$ python3 -q
>>> import numpy as np
>>> np.set_printoptions(precision=1, suppress=True, linewidth=160)
>>> def rd(a):
...     return np.round(a, 1) + 0
... 
>>> rng = np.random.default_rng(220208)
>>> data = rng.normal(size=(20, 5)) + 20 * np.array([-3, -1, 0, 2, -3])
>>> rd(data)
array([[-60.7, -19.2,   0.9,  40.1, -61.1],
       [-59.3, -19.1,   1.3,  37.7, -59.9],
       [-60. , -19.3,   0. ,  40.8, -59.2],
       [-58.4, -20.5,   0.5,  39.5, -59.3],
       [-59.9, -20.8,  -0.5,  38.1, -59.2],
       [-61. , -20.5,   0.4,  40.6, -58. ],
       [-60.4, -18.7,   0.2,  40.4, -61.7],
       [-60.6, -20.9,  -0.6,  41.2, -58.9],
       [-59.9, -21. ,   0.4,  37.9, -58.9],
       [-59.6, -18.7,   0.9,  39.7, -58.4],
       [-60.8, -19.8,  -0.2,  39.4, -61.2],
       [-60.7, -21.3,   1.3,  41.5, -60.9],
       [-60.3, -19.4,   1.3,  40.2, -58.8],
       [-60.9, -19.1,  -1. ,  41.8, -60.6],
       [-59.6, -20.4,   2.3,  40.6, -60.8],
       [-58.5, -22. ,  -0.1,  41.2, -60.4],
       [-58.5, -19.5,  -0.7,  38. , -59.6],
       [-58.8, -18.7,   0. ,  39.7, -61.5],
       [-60.5, -20.7,   0.1,  40.4, -60.4],
       [-62.2, -21.2,  -1.7,  40.1, -59.5]])
>>> rd(np.linalg.norm(data[1] - data[2]))
np.float64(3.5)
>>> rd(np.linalg.norm(data, 1)), rd(np.linalg.norm(data, np.inf))
(np.float64(1200.5), np.float64(185.7))
>>> rd(np.linalg.norm(data, axis=0))
array([268.5,  89.7,   4.2, 178.7, 268. ])
>>> rd(np.linalg.norm(data[1], 1)), rd(np.linalg.norm(data[1], np.inf))
(np.float64(177.3), np.float64(59.9))
>>> np.linalg.norm(data, axis=1).argmax()
np.int64(11)
>>> rd(np.linalg.norm(data) ** 2 / np.linalg.norm(data, 2) ** 2)
np.float64(1.0)
>>> rd(np.linalg.norm(data, 2))
np.float64(428.8)
>>> idx = data[:, 3] > np.median(data[:, 3])
>>> u = data[idx].mean(axis=0) - data[~idx].mean(axis=0)
>>> rd(u)
array([-0.4, -0.4,  0.3,  1.9, -0.1])
>>> ((data - data.mean(axis=0)) @ u > 0).astype(int)
array([1, 0, 1, 0, 0, 1, 1, 1, 0, 0, 0, 1, 1, 1, 1, 1, 0, 0, 1, 1])
>>> np.argsort(-np.abs(u).round(6), kind="stable")
array([3, 0, 1, 2, 4])
>>> vec = np.array([3, -3, -3, 1, 3])
>>> target = data @ vec
>>> rd(np.linalg.solve(data.T @ data, data.T @ target))
array([ 3., -3., -3.,  1.,  3.])
>>> target = target + 0.3 * rng.normal(size=20)
>>> rd(target)
array([-270.8, -266.8, -258.8, -253.8, -255.2, -255.7, -270.4, -252.3, -256.8, -260.1, -266.7, -262.8, -263. , -263.1, -265.8, -249.1, -255.6, -264.6, -260. ,
       -256.6])
>>> beta, *_ = np.linalg.lstsq(data, target)
>>> rd(np.linalg.norm(target - data @ beta))
np.float64(1.5)
>>> rd(beta)
array([ 3.1, -3.1, -2.9,  1.1,  3. ])
>>> B = np.c_[data[:, :2] @ np.array([[0, -1], [3, 0]]), np.array([1, -1, 1, 0, 2, 0, -2, 1, 0, 1, -2, -2, -2, -2, -2, 0, -1, 0, 0, 0])]
>>> print(rd(B))
[[-57.6  60.7   1. ]
 [-57.3  59.3  -1. ]
 [-57.9  60.    1. ]
 [-61.4  58.4   0. ]
 [-62.4  59.9   2. ]
 [-61.4  61.    0. ]
 [-56.   60.4  -2. ]
 [-62.7  60.6   1. ]
 [-63.   59.9   0. ]
 [-56.2  59.6   1. ]
 [-59.4  60.8  -2. ]
 [-64.   60.7  -2. ]
 [-58.3  60.3  -2. ]
 [-57.2  60.9  -2. ]
 [-61.2  59.6  -2. ]
 [-65.9  58.5   0. ]
 [-58.6  58.5  -1. ]
 [-56.1  58.8   0. ]
 [-62.2  60.5   0. ]
 [-63.6  62.2   0. ]]
>>> np.linalg.matrix_rank(B)
np.int64(3)
>>> np.linalg.matrix_rank(np.c_[data, B])
np.int64(6)
>>> u = np.array([-1, 1, 0])
>>> print(rd(np.correlate(B[0], B[10], "full")))
[  115.3 -3623.3  7111.  -3546.2   -59.4]
>>> rd(np.polyval(u, B[0]))
array([-3380.5, -3624. ,     0. ])
>>> rd(np.convolve(B[0], u))
array([  57.6, -118.3,   59.7,    1. ,    0. ])
>>> B = np.array([[-4, 4], [7, 9]])
>>> W2 = np.array([[4, 4], [3, 5]])
>>> feats = np.kron(B, W2)
>>> feats
array([[-16, -16,  16,  16],
       [-12, -20,  12,  20],
       [ 28,  28,  36,  36],
       [ 21,  35,  27,  45]])
>>> ev, evecs = np.linalg.eig(feats)
>>> rd(feats @ evecs[:, 0] - ev[0] * evecs[:, 0])
array([0., 0., 0., 0.])
>>> B = feats[0, 0] * feats[1:] - np.outer(feats[1:, 0], feats[0])
>>> B
array([[    0,   128,     0,  -128],
       [    0,     0, -1024, -1024],
       [    0,  -224,  -768, -1056]])
>>> np.linalg.matrix_rank(B), np.linalg.matrix_rank(feats)
(np.int64(3), np.int64(4))
>>> vec = np.array([-4, 1, -1, -3])
>>> target = feats @ vec
>>> target
array([ -16,  -44, -228, -211])
>>> print(rd(np.linalg.solve(feats, 4 * target)))
[-16.   4.  -4. -12.]
>>> rd(np.linalg.solve(feats, feats[:, 3]))
array([0., 0., 0., 1.])
>>> rd(np.linalg.solve(feats, target + feats[:, 2]))
array([-4.,  1.,  0., -3.])
>>> B = np.linalg.inv(feats)
>>> rd(np.linalg.slogdet(feats)[0])
np.float64(1.0)
>>> np.allclose(B, feats.T)
False
>>> rd(feats @ B)
array([[1., 0., 0., 0.],
       [0., 1., 0., 0.],
       [0., 0., 1., 0.],
       [0., 0., 0., 1.]])
>>> rd(np.linalg.cond(feats))
np.float64(16.6)
>>> rd(np.linalg.det(feats) * B)
array([[-23040.,  18432.,  10240.,  -8192.],
       [ 13824., -18432.,  -6144.,   8192.],
       [ 17920., -14336.,  10240.,  -8192.],
       [-10752.,  14336.,  -6144.,   8192.]])
>>> u, g = feats[1], feats[3]
>>> u @ u
np.int64(1088)
>>> p = (u @ g) / (u @ u) * u
>>> g - p
array([24., 40., 24., 40.])
>>> p
array([-3., -5.,  3.,  5.])
>>> mat = np.loadtxt("dump.csv", delimiter=",")
>>> print(mat)
[[0.4 0.2 0.2 0.2]
 [0.  0.7 0.  0.3]
 [0.3 0.  0.7 0. ]
 [0.  0.  0.  1. ]]
>>> vec = np.array([-2, -2, -1, 3])
>>> h = np.maximum(mat @ vec, 0)
>>> print(rd(np.tanh(mat @ vec)))
[-0.7 -0.5 -0.9  1. ]
>>> rd(np.maximum(mat @ vec, 0) - np.maximum(-mat @ vec, 0))
array([-0.8, -0.5, -1.3,  3. ])
>>> h
array([0., 0., 0., 3.])
>>> print(np.flatnonzero(h > 1e-9))
[3]
>>> print(mat * (h > 1e-9)[:, None])
[[0. 0. 0. 0.]
 [0. 0. 0. 0.]
 [0. 0. 0. 0.]
 [0. 0. 0. 1.]]
>>> np.maximum(mat @ (3 * vec), 0)
array([0., 0., 0., 9.])
>>> P = np.triu(np.array([[-2, 2, 3, 0], [-1, -3, -2, 2], [1, -2, 3, 2], [2, -2, 3, -3]]), 1) + np.eye(4)
>>> B = P @ mat @ np.linalg.inv(P)
>>> rd(np.linalg.det(B))
np.float64(0.2)
>>> rd(P @ mat - mat @ P)
array([[ 0.9,  0.6,  1.3, -0.2],
       [-0.6,  0. ,  0. ,  0.6],
       [ 0. , -0.6, -0.9,  0.6],
       [ 0. ,  0. ,  0. ,  0. ]])
>>> np.linalg.matrix_rank(B)
np.int64(4)
>>> rd(B)
array([[ 1.3, -1. , -3.6, 10. ],
       [-0.6,  1.9,  4.2, -9.9],
       [ 0.3, -0.6, -1.4,  6. ],
       [ 0. ,  0. ,  0. ,  1. ]])
>>> ev, evecs = np.linalg.eig(mat)
>>> rd(np.prod(ev))
np.float64(0.2)
>>> print(rd(mat @ evecs[:, 0] - ev[0] * evecs[:, 0]))
[0. 0. 0. 0.]
>>> B = mat / np.sqrt((mat ** 2).mean(axis=1, keepdims=True))
>>> np.linalg.matrix_rank(B) == np.linalg.matrix_rank(mat)
np.True_
>>> rd(B[0])
array([1.5, 0.8, 0.8, 0.8])
>>> rd(np.linalg.norm(B, axis=1))
array([2., 2., 2., 2.])
>>> np.linalg.matrix_rank(mat - mat.mean(axis=1, keepdims=True))
np.int64(3)
>>> rd(mat - mat.mean(axis=1, keepdims=True))
array([[ 0.2,  0. ,  0. ,  0. ],
       [-0.2,  0.4, -0.2,  0. ],
       [ 0. , -0.2,  0.4, -0.2],
       [-0.2, -0.2, -0.2,  0.8]])
>>> X = np.array([[0.2, 1.8, -1.6, -0.9, 0.5],
...     [0.3, 3.2, -2.9, -1.9, 1.2],
...     [0.4, 3.5, -3.6, -1.8, 1.5],
...     [0.3, -0.3, 0.2, 0.2, -0.3],
...     [0.2, -1.9, 1.3, 1.0, -1.0],
...     [0.2, -0.9, 1.0, -0.1, -0.5],
...     [-0.3, -0.2, 0.0, 0.5, 0.0],
...     [-0.5, -2.7, 1.6, 1.2, -0.6],
...     [-0.4, 2.3, -1.5, -1.2, 0.9],
...     [-0.2, -1.4, 2.0, 1.6, -0.9],
...     [-0.3, 2.1, -1.6, -0.8, 1.2],
...     [-0.8, -1.2, 1.2, 0.7, 0.3]])
>>> vec = np.array([1, 5, -4, 0, 0])
>>> target = X @ vec
>>> rd(np.linalg.solve(X.T @ X, X.T @ target))
array([ 1.,  5., -4.,  0.,  0.])
>>> rd(np.linalg.lstsq(X, target)[0])
array([ 1.,  5., -4.,  0.,  0.])
>>> try:
...     np.linalg.solve(X, target)
... except np.linalg.LinAlgError as e:
...     print(repr(e))
... 
LinAlgError('Last 2 dimensions of the array must be square')
>>> rd(np.linalg.pinv(X) @ X)
array([[1., 0., 0., 0., 0.],
       [0., 1., 0., 0., 0.],
       [0., 0., 1., 0., 0.],
       [0., 0., 0., 1., 0.],
       [0., 0., 0., 0., 1.]])
>>> rd(target)
array([ 15.6,  27.9,  32.3,  -2. , -14.5,  -8.3,  -1.3, -20.4,  17.1, -15.2,  16.6, -11.6])
>>> target = target + 0.3 * rng.normal(size=12)
>>> rd(target)
array([ 15.8,  27.9,  32.3,  -1.7, -14.8,  -8.3,  -1.4, -21. ,  16.7, -14.7,  16.3, -11.7])
>>> beta, *_ = np.linalg.lstsq(X, target)
>>> [round(float(np.linalg.norm(np.linalg.solve(X.T @ X + lam * np.eye(5), X.T @ target))), 2) for lam in (0, 1, 10, 100)]
[6.77, 6.0, 5.29, 3.03]
>>> rd(np.linalg.norm(target - X @ beta))
np.float64(0.5)
>>> rd(beta)
array([ 2. ,  5.4, -3.5,  0.4,  0.5])
>>> A = np.load("case15.npy")
>>> rd(A)
array([[0. , 0.1, 0. , 0.1],
       [0.1, 0.5, 0.1, 0.5],
       [0. , 0.1, 0. , 0.1],
       [0.1, 0.5, 0.1, 0.5]])
>>> ev, evecs = np.linalg.eigh(A)
>>> vec = np.array([0, 2, -2, -1])
>>> rd(vec @ A @ vec)
np.float64(0.2)
>>> rd(vec @ A @ vec / (vec @ vec)), rd(ev[0]), rd(ev[-1])
(np.float64(0.0), np.float64(0.0), np.float64(1.0))
>>> (np.sign(evecs[:, -1].round(6)) == np.sign(evecs[0, -1].round(6))).astype(int)
array([1, 1, 1, 1])
>>> arr = np.loadtxt("mat.csv", delimiter=",")
>>> arr
array([[3., 3., 3.],
       [3., 6., 6.],
       [3., 6., 9.]])
>>> Xc = X - X.mean(axis=0)
>>> evecs = np.linalg.svd(Xc)[2][:1]
>>> B = Xc - Xc @ evecs.T @ evecs
>>> rd((Xc @ evecs.T).std(axis=0))
array([3.])
>>> rd(np.cov(Xc @ evecs.T, rowvar=False))
np.float64(9.8)
>>> np.linalg.norm(B, axis=1).round(6).argmax()
np.int64(11)
>>> rd(np.linalg.norm(B) / np.linalg.norm(Xc))
np.float64(0.2)
>>> low = np.linalg.cholesky(arr)
>>> np.linalg.eigvalsh(arr).min() > 0
np.True_
>>> rd(low @ low.T)
array([[3., 3., 3.],
       [3., 6., 6.],
       [3., 6., 9.]])
>>> rd(np.prod(np.diag(low)) ** 2), rd(np.linalg.det(arr))
(np.float64(27.0), np.float64(27.0))
>>> B = np.c_[X[:, :3] @ np.array([[2, 2, 2], [3, 0, 2], [3, 3, 0]]), np.array([4, 5, 1, 2, 3, 0, 3, 3, 4, 5, 1, 4])]
>>> print(rd(B))
[[  1.   -4.4   4.    4. ]
 [  1.5  -8.1   7.    5. ]
 [  0.5 -10.    7.8   1. ]
 [  0.3   1.2   0.    2. ]
 [ -1.4   4.3  -3.4   3. ]
 [  0.7   3.4  -1.4   0. ]
 [ -1.2  -0.6  -1.    3. ]
 [ -4.3   3.8  -6.4   3. ]
 [  1.6  -5.3   3.8   4. ]
 [  1.4   5.6  -3.2   5. ]
 [  0.9  -5.4   3.6   1. ]
 [ -1.6   2.   -4.    4. ]]
>>> rd(np.linalg.norm(B - X @ np.linalg.lstsq(X, B)[0], axis=0))
array([0. , 0. , 0. , 9.4])
>>> print(rd(np.linalg.norm(np.linalg.qr(X)[0].T @ B, axis=0) ** 2 / ((B ** 2).sum(axis=0) + 1e-12)))
[1.  1.  1.  0.3]
>>> ev, evecs = np.linalg.eig(arr)
>>> rd(np.prod(ev))
np.float64(27.0)
>>> rd(np.sort(np.linalg.eigvals(arr @ arr)))
array([  0.9,   3.7, 229.4])
>>> rd(np.sort(np.linalg.eigvals(arr.T)))
array([ 0.9,  1.9, 15.1])
>>> K = np.array([[3, -3, 2],
...     [6, 4, 1],
...     [12, 10, -7],
...     [8, 13, -11],
...     [5, 17, -4],
...     [3, 13, -12],
...     [-4, 20, -3],
...     [-5, 19, 4],
...     [-5, 15, 3],
...     [-2, 9, 4],
...     [5, 14, 13],
...     [14, 11, 16],
...     [20, 5, 21]])
>>> K
array([[  3,  -3,   2],
       [  6,   4,   1],
       [ 12,  10,  -7],
       [  8,  13, -11],
       [  5,  17,  -4],
       [  3,  13, -12],
       [ -4,  20,  -3],
       [ -5,  19,   4],
       [ -5,  15,   3],
       [ -2,   9,   4],
       [  5,  14,  13],
       [ 14,  11,  16],
       [ 20,   5,  21]])
>>> P = K @ np.linalg.solve(K.T @ K, K.T)
>>> np.allclose(P @ P, P)
True
>>> np.linalg.matrix_rank(np.eye(13) - P)
np.int64(10)
>>> rd(P @ K[:, 2])
array([  2.,   1.,  -7., -11.,  -4., -12.,  -3.,   4.,   3.,   4.,  13.,  16.,  21.])
>>> rd(np.linalg.eigvalsh(P))
array([0., 0., 0., 0., 0., 0., 0., 0., 0., 0., 1., 1., 1.])
>>> idx = K[:, 1] > np.median(K[:, 1])
>>> u = K[idx].mean(axis=0) - K[~idx].mean(axis=0)
>>> rd((((K - K.mean(axis=0)) @ u > 0) == idx).mean())
np.float64(0.8)
>>> np.argsort(-np.abs(u).round(6), kind="stable")
array([1, 0, 2])
>>> ((K - K.mean(axis=0)) @ u > 0).astype(int)
array([0, 0, 0, 0, 1, 1, 1, 1, 1, 1, 1, 0, 0])
>>> vec = np.array([1, 1, 1])
>>> target = K @ vec
>>> target
array([ 2, 11, 15, 10, 18,  4, 13, 18, 13, 11, 32, 41, 46])
>>> print(rd(np.linalg.lstsq(K, target)[0]))
[1. 1. 1.]
>>> rd(np.linalg.solve(K.T @ K, K.T @ target))
array([1., 1., 1.])
>>> target = target + 0.3 * rng.normal(size=13)
>>> print(rd(target))
[ 1.9 11.3 14.7  9.7 18.   4.2 13.5 18.3 13.2 11.2 32.3 40.9 46.5]
>>> beta, *_ = np.linalg.lstsq(K, target)
>>> rd(K.T @ (target - K @ beta))
array([0., 0., 0.])
>>> rd(beta)
array([1., 1., 1.])
>>> beta.round()
array([1., 1., 1.])
>>> [round(float(np.linalg.norm(np.linalg.solve(K.T @ K + lam * np.eye(3), K.T @ target))), 2) for lam in (0, 1, 10, 100)]
[1.74, 1.74, 1.73, 1.66]
>>> print(rd(np.linalg.norm(target - K @ beta)))
0.7
